In [1]: import numpy as np

In [2]: import numpy.linalg as la

In [3]: np.set_printoptions(precision=2, suppress=True, linewidth=140, sign=" ")

In [4]: rnd = lambda a: np.round(a, 2) + 0

In [5]: m1 = np.load("case9.npy")

In [6]: print(m1)
[[ 0 -1]
 [ 0 -1]
 [ 0 -2]]

In [7]: print(m1 @ m1.T)
[[ 1  1  2]
 [ 1  1  2]
 [ 2  2  4]]

In [8]: print(rnd(la.svd(m1, compute_uv=False)))
[ 2.45  0.  ]

In [9]: print(rnd(la.norm(m1, axis=0)))
[ 0.    2.45]

In [10]: print(m1.T @ m1)
[[ 0  0]
 [ 0  6]]

In [11]: X = np.load("test0.npy")

In [12]: print(X)
[[ 1  0 -2 -3]
 [ 0  0  0  0]
 [-2  0  4  6]
 [-3  0  6  9]]

In [13]: vals, evecs = la.eigh(X)

In [14]: x = np.array([2, 0, 0, -2])

In [15]: print((np.sign(evecs[:, -1].round(6)) == np.sign(evecs[0, -1].round(6))).astype(int))
[ 1  0  0  0]

In [16]: print(rnd(la.eigvalsh(X[1:, 1:])))
[  0.   0.  13.]

In [17]: print(x @ X @ x)
64

In [18]: proj = np.triu(np.array([[0, 2, 0, 3], [3, 2, 1, 3], [1, 0, 2, 0], [2, 2, 1, 0]]), 1) + np.eye(4)

In [19]: Y = proj @ X @ la.inv(proj)

In [20]: print(Y)
[[ -8.  16.   0.   0.]
 [-11.  22.   0.   0.]
 [ -2.   4.   0.   0.]
 [ -3.   6.   0.   0.]]

In [21]: r = la.matrix_rank(X)

In [22]: print(r)
1

In [23]: ns = la.svd(X)[2][r:].T

In [24]: print([int(la.matrix_rank(X[:i])) for i in range(1, len(X) + 1)])
[1, 1, 1, 1]

In [25]: print([int(la.matrix_rank(np.delete(X, i, axis=0))) for i in range(4)])
[1, 1, 1, 1]

In [26]: print(la.matrix_rank(X, rtol=0.1))
1

In [27]: print([round(float(x), 2) for x in la.svd(X, compute_uv=False)[:3]])
[14.0, 0.0, 0.0]

In [28]: rng = np.random.default_rng(57714)

In [29]: labels = rng.permutation(4)

In [30]: print(labels)
[ 2  1  3  0]

In [31]: Y = X[labels][:, labels]

In [32]: print(Y)
[[ 4  0  6 -2]
 [ 0  0  0  0]
 [ 6  0  9 -3]
 [-2  0 -3  1]]

In [33]: print(np.trace(Y))
14

In [34]: E = np.loadtxt("a.csv", delimiter=",")

In [35]: print(rnd(E))
[[ 0.29  0.57  0.14]
 [ 0.36  0.27  0.36]
 [ 0.4   0.2   0.4 ]]

In [36]: def softmax(z):
    ...:     e = np.exp(z - z.max(axis=-1, keepdims=True))
    ...:     return e / e.sum(axis=-1, keepdims=True)
    ...: 

In [37]: print(rnd(softmax(E[1] + 4)))
[ 0.34  0.31  0.34]

In [38]: print(rnd(softmax(10 * E[1])))
[ 0.42  0.17  0.42]

In [39]: print(rnd(softmax(E[1])))
[ 0.34  0.31  0.34]

In [40]: scores = E @ E.T / np.sqrt(3)

In [41]: print(softmax(scores).round(6).argmax(axis=1))
[ 0  2  2]

In [42]: print(rnd(softmax(scores + np.triu(np.full(scores.shape, -np.inf), 1))))
[[ 1.    0.    0.  ]
 [ 0.5   0.5   0.  ]
 [ 0.32  0.34  0.34]]

In [43]: mat = np.load("mat.npy")

In [44]: print(mat)
[[ -0.56  -0.1    1.59]
 [ -6.49   2.34  -4.81]
 [ -1.04   1.01  -0.76]
 [ -2.36   2.13  -7.79]
 [-10.44   5.18 -15.55]
 [ -4.81   2.12  -5.73]
 [  2.03  -3.11  11.06]
 [  6.21  -1.46   0.79]
 [ -6.89   4.85 -14.25]
 [  3.02   0.62  -3.4 ]
 [  2.42  -2.72   9.11]
 [ -4.77   2.1   -4.37]
 [  4.44  -2.41   3.19]
 [  5.96  -2.74   8.72]
 [ -3.8    1.19  -0.97]
 [  4.16  -2.54   5.84]
 [  0.34  -0.11   0.  ]
 [ -2.78   0.59   0.13]
 [  8.    -5.07  18.07]
 [-14.23   8.55 -24.45]]

In [45]: Y = np.c_[mat[:, :2] @ np.array([[2, 0], [1, 5]]), np.array([3, 2, 1, 3, 0, 1, 1, 1, 2, 1, 1, 1, 3, 2, 0, 1, 0, 0, 2, 3])]

In [46]: print(rnd(Y))
[[ -1.22  -0.5    3.  ]
 [-10.64  11.7    2.  ]
 [ -1.07   5.05   1.  ]
 [ -2.59  10.65   3.  ]
 [-15.7   25.9    0.  ]
 [ -7.5   10.6    1.  ]
 [  0.95 -15.55   1.  ]
 [ 10.96  -7.3    1.  ]
 [ -8.93  24.25   2.  ]
 [  6.66   3.1    1.  ]
 [  2.12 -13.6    1.  ]
 [ -7.44  10.5    1.  ]
 [  6.47 -12.05   3.  ]
 [  9.18 -13.7    2.  ]
 [ -6.41   5.95   0.  ]
 [  5.78 -12.7    1.  ]
 [  0.57  -0.55   0.  ]
 [ -4.97   2.95   0.  ]
 [ 10.93 -25.35   2.  ]
 [-19.91  42.75   3.  ]]

In [47]: print(rnd(la.norm(Y - mat @ la.lstsq(mat, Y)[0], axis=0)))
[ 0.    0.    7.61]

In [48]: print(rnd(la.norm(m1, axis=1)))
[ 1.  1.  2.]

In [49]: print(rnd(la.norm(m1[2], 1)), rnd(la.norm(m1[2], np.inf)))
2.0 2.0

In [50]: print(rnd(la.norm(m1) ** 2 / la.norm(m1, 2) ** 2))
1.0

In [51]: print(rnd(la.norm(m1[2] - m1[0])))
1.0

In [52]: print(rnd(la.norm(m1, axis=0)))
[ 0.    2.45]

In [53]: print(m1[2] @ m1[0])
2

In [54]: Z = mat[[14, 8]].astype(float)

In [55]: for _ in range(5):
    ...:     labels = la.norm(mat[:, None] - Z, axis=-1).argmin(axis=1)
    ...:     Z = np.array([mat[labels == j].mean(axis=0) for j in range(2)])
    ...: 

In [56]: print(labels)
[ 0  0  0  0  1  0  0  0  1  0  0  0  0  0  0  0  0  0  0  1]

In [57]: print(np.bincount(labels))
[ 17   3]

In [58]: print(np.abs(Z[1] - Z[0]).argmax())
2

In [59]: M = np.loadtxt("layer6.csv", delimiter=",")

In [60]: print(M)
[[-1.  0.  0.  0.]
 [ 0.  3. -1.  3.]
 [ 0.  2. -3.  1.]
 [ 0. -2.  0. -2.]]

In [61]: x = np.array([2, 2, 2, 2])

In [62]: target = M @ x

In [63]: c, lr = np.zeros(4), 1 / la.norm(M, 2) ** 2

In [64]: for i in range(3):
    ...:     c -= lr * M.T @ (M @ c - target)
    ...:     if i % 1 == 0: print(i, round(la.norm(M @ c - target), 2))
    ...: 
0 6.14
1 5.21
2 4.45

In [65]: print(rnd(c))
[ 0.17  1.39  0.37  1.64]

In [66]: print(rnd(la.cond(M)))
42.46

In [67]: print(np.allclose(M, M.T))
False

In [68]: print(M @ M)
[[ 1.  0.  0.  0.]
 [ 0.  1.  0.  2.]
 [ 0. -2.  7.  1.]
 [ 0. -2.  2. -2.]]

In [69]: print(np.trace(M))
-3.0

In [70]: print((M - M.T) / 2)
[[ 0.   0.   0.   0. ]
 [ 0.   0.  -1.5  2.5]
 [ 0.   1.5  0.   0.5]
 [ 0.  -2.5 -0.5  0. ]]

In [71]: labels = rng.permutation(4)

In [72]: print(labels)
[ 3  1  2  0]

In [73]: Y = M[labels][:, labels]

In [74]: print(np.trace(Y))
-3.0

In [75]: print(rnd(np.sort(np.abs(la.eigvals(Y)))))
[ 0.87  0.87  1.    2.66]

In [76]: print(rnd(la.det(Y)), rnd(la.det(M[labels])))
2.0 -2.0

In [77]: print(np.einsum("ij,ji->", M, M))
7.0

In [78]: print(rnd(la.eigvals(M).sum().real))
-3.0

In [79]: print(np.einsum("ii->", M))
-3.0

In [80]: print(rnd(la.det(M.T)))
2.0

In [81]: print(M @ M)
[[ 1.  0.  0.  0.]
 [ 0.  1.  0.  2.]
 [ 0. -2.  7.  1.]
 [ 0. -2.  2. -2.]]

In [82]: print((M != 0).astype(int))
[[ 1  0  0  0]
 [ 0  1  1  1]
 [ 0  1  1  1]
 [ 0  1  0  1]]

In [83]: print(rnd(np.sort(la.eigvals(M).real)))
[-2.66 -1.    0.33  0.33]

In [84]: arr = np.loadtxt("data.csv", delimiter=",")

In [85]: print(rnd(arr))
[[ 1.34 -0.71 -0.68 -0.12]
 [-0.71  0.82 -0.26 -0.31]
 [-0.68 -0.26  1.24  0.68]
 [-0.12 -0.31  0.68  2.61]]

In [86]: print(la.cond(arr) > 100)
True

In [87]: print([round(float(x), 2) for x in la.svd(arr, compute_uv=False)[:3]])
[3.0, 2.0, 1.0]

In [88]: print(rnd(la.norm(arr, 2) / la.norm(arr)))
0.8

In [89]: print(np.argsort(-la.norm(arr, axis=0).round(6), kind="stable")[:3])
[ 3  0  2]
